$ python3 -q
>>> import numpy as np
>>> import numpy.linalg as la
>>> np.set_printoptions(precision=2, suppress=True, linewidth=120)
>>> M2 = np.array([[-3, -2, 5, 4], [3, 1, 0, 0], [5, -4, -2, 3], [-1, 2, -2, -1]])
>>> basis = np.array([[5, 1, 3], [1, 4, 1], [4, 0, 5]])
>>> feats = np.block([[M2, np.array([[4, 3, 0], [3, 1, 1], [0, 3, -4], [-1, -4, 1]])], [np.zeros((3, 4)), basis]])
>>> print(feats)
[[-3. -2.  5.  4.  4.  3.  0.]
 [ 3.  1.  0.  0.  3.  1.  1.]
 [ 5. -4. -2.  3.  0.  3. -4.]
 [-1.  2. -2. -1. -1. -4.  1.]
 [ 0.  0.  0.  0.  5.  1.  3.]
 [ 0.  0.  0.  0.  1.  4.  1.]
 [ 0.  0.  0.  0.  4.  0.  5.]]
>>> x0 = np.array([1, 3, 0, 3, 3, 2, -2])
>>> rhs = feats @ x0
>>> print(rhs)
[ 21.  15.  16. -11.  11.   9.   2.]
>>> print(np.round(la.solve(feats.T, feats[1]), 2) + 0)
[0. 1. 0. 0. 0. 0. 0.]
>>> print(np.round(la.solve(feats, -1 * rhs), 2) + 0)
[-1. -3.  0. -3. -3. -2.  2.]
>>> x0 = np.array([1, 3, 2, 2, -3, 0, 3])
>>> print(feats @ np.ones(7))
[11.  9.  1. -6.  9.  6.  9.]
>>> print((feats @ x0).argmax())
3
>>> print(np.einsum("ij,j->i", feats, x0))
[ -3.   0. -17.   5.  -6.   0.   3.]
>>> rng = np.random.default_rng(26)
>>> lab = rng.permutation(7)
>>> print(lab)
[0 6 2 3 5 1 4]
>>> M2 = feats[lab][:, lab]
>>> print(np.trace(M2))
9.0
>>> u = np.array([1, 0, 2, 1, 3, 3, 0])
>>> M2 = feats + np.outer(u, np.eye(7)[5])
>>> print(M2)
[[-3. -2.  5.  4.  4.  4.  0.]
 [ 3.  1.  0.  0.  3.  1.  1.]
 [ 5. -4. -2.  3.  0.  5. -4.]
 [-1.  2. -2. -1. -1. -3.  1.]
 [ 0.  0.  0.  0.  5.  4.  3.]
 [ 0.  0.  0.  0.  1.  7.  1.]
 [ 0.  0.  0.  0.  4.  0.  5.]]
>>> print(la.matrix_rank(M2 - feats))
1
>>> x0 = np.array([2, 0, 0, 2, 1, 1, 1])
>>> rhs = M2 @ x0
>>> beta, lr = np.zeros(7), 1 / la.norm(M2, 2) ** 2
>>> for i in range(10):
...     beta -= lr * M2.T @ (M2 @ beta - rhs)
...     if i % 2 == 0: print(i, round(la.norm(M2 @ beta - rhs), 2))
... 
0 8.59
2 5.56
4 4.01
6 3.13
8 2.58
>>> print(round(la.cond(M2), 2))
13.61
>>> print(beta)
[ 1.44 -0.63 -0.18  0.71  1.54  1.11  0.35]
>>> K = np.load("a.npy")
>>> print(K)
[[-2. -3. -3. -3.  0.  0.]
 [-3. -2. -3. -3.  0.  0.]
 [-3. -3. -2. -3.  0.  0.]
 [-3. -3. -3. -2.  0.  0.]
 [ 0.  0.  0.  0. -2. -3.]
 [ 0.  0.  0.  0. -3. -2.]]
>>> q, Rm = la.qr(K)
>>> print(np.trace(q @ q.T))
6.0
>>> print(q.shape, Rm.shape)
(6, 6) (6, 6)
>>> print(round(float(abs(Rm[0, 0])), 2), np.round(la.norm(K[:, 0]), 2))
5.57 5.57
>>> print(q @ Rm)
[[-2. -3. -3. -3.  0.  0.]
 [-3. -2. -3. -3.  0.  0.]
 [-3. -3. -2. -3.  0.  0.]
 [-3. -3. -3. -2.  0.  0.]
 [ 0.  0.  0.  0. -2. -3.]
 [ 0.  0.  0.  0. -3. -2.]]
>>> print(q)
[[-0.36  0.76  0.44 -0.31  0.    0.  ]
 [-0.54 -0.64  0.44 -0.31  0.    0.  ]
 [-0.54  0.07 -0.78 -0.31  0.    0.  ]
 [-0.54  0.07  0.04  0.84  0.    0.  ]
 [ 0.   -0.   -0.   -0.   -0.55 -0.83]
 [ 0.   -0.   -0.   -0.   -0.83  0.55]]
>>> print(Rm)
[[ 5.57  5.39  5.39  5.39  0.    0.  ]
 [ 0.   -1.4  -0.69 -0.69  0.    0.  ]
 [ 0.    0.   -1.22 -0.4   0.    0.  ]
 [ 0.    0.    0.    1.15  0.    0.  ]
 [ 0.    0.    0.    0.    3.61  3.33]
 [ 0.    0.    0.    0.    0.    1.39]]
